$ python -q
>>> import numpy as np
>>> np.set_printoptions(suppress=True, linewidth=120)
>>> feats = np.array([[4, 5, -8, -9],
...     [1, 2, -3, -4],
...     [2, 5, -7, -10],
...     [0, 0, 0, 0],
...     [3, 6, -8, -11]])
>>> print(feats)
[[  4   5  -8  -9]
 [  1   2  -3  -4]
 [  2   5  -7 -10]
 [  0   0   0   0]
 [  3   6  -8 -11]]
>>> # null space of dimension 1
>>> print(round(float(np.trace(np.linalg.pinv(feats) @ feats)), 2))
3.0
>>> rk = np.linalg.matrix_rank(feats)
>>> print(rk)
3
>>> ns = np.linalg.svd(feats)[2][rk:].T
>>> print([int(np.linalg.matrix_rank(np.delete(feats, i, axis=0))) for i in range(5)])
[3, 3, 3, 3, 3]
>>> print(np.round(feats @ ns, 2) + 0)
[[0.]
 [0.]
 [0.]
 [0.]
 [0.]]
>>> print(ns.shape)
(4, 1)
>>> print(np.linalg.matrix_rank(feats.T @ feats), np.linalg.matrix_rank(feats @ feats.T))
3 3
>>> print(np.round(ns @ ns.T, 2))
[[ 0.25 -0.25  0.25 -0.25]
 [-0.25  0.25 -0.25  0.25]
 [ 0.25 -0.25  0.25 -0.25]
 [-0.25  0.25 -0.25  0.25]]
>>> print([int(np.linalg.matrix_rank(feats[:i])) for i in range(1, len(feats) + 1)])
[1, 2, 3, 3, 3]
>>> X = np.loadtxt("sample8.csv", delimiter=",")
>>> print(X)
[[ 2. -1.  2. -1.  0.  2. -2.  1. -2.  2.]
 [ 0. -2.  1. -1.  1.  0. -2. -1.  1.  2.]
 [ 0.  0.  2.  2. -1.  1. -1.  0.  0.  2.]
 [ 0.  0.  0. -1.  1. -1.  1.  2.  0.  1.]
 [ 0.  0.  0.  0.  0. -1. -1.  1. -1. -1.]
 [ 0.  0.  0.  0.  0.  0. -1.  1.  2.  2.]
 [ 0.  0.  0.  0.  0.  0. -1. -2.  2.  0.]
 [ 0.  0.  0.  0.  0.  0.  0.  2.  0.  1.]
 [ 0.  0.  0.  0.  0.  0.  0.  0.  0.  1.]
 [ 0.  0.  0.  0.  0.  0.  0.  0.  0.  1.]]
>>> print(X @ X)
[[ 4.  0.  7.  4. -4.  7. -5.  9. -5. 10.]
 [ 0.  4.  0.  5. -4.  1.  3.  3. -7. -2.]
 [ 0.  0.  4.  2.  0.  1.  1.  6.  1. 11.]
 [ 0.  0.  0.  1. -1.  0. -2.  0. -1. -1.]
 [ 0.  0.  0.  0.  0.  0.  2.  3. -4. -3.]
 [ 0.  0.  0.  0.  0.  0.  1.  4. -2.  5.]
 [ 0.  0.  0.  0.  0.  0.  1. -2. -2.  0.]
 [ 0.  0.  0.  0.  0.  0.  0.  4.  0.  3.]
 [ 0.  0.  0.  0.  0.  0.  0.  0.  0.  1.]
 [ 0.  0.  0.  0.  0.  0.  0.  0.  0.  1.]]
>>> print(np.prod(np.diag(X)), np.round(np.linalg.det(X), 2))
-0.0 0.0
>>> print(np.round(np.sort(np.linalg.eigvals(X)), 2))
[-2. -1. -1.  0.  0.  0.  1.  2.  2.  2.]
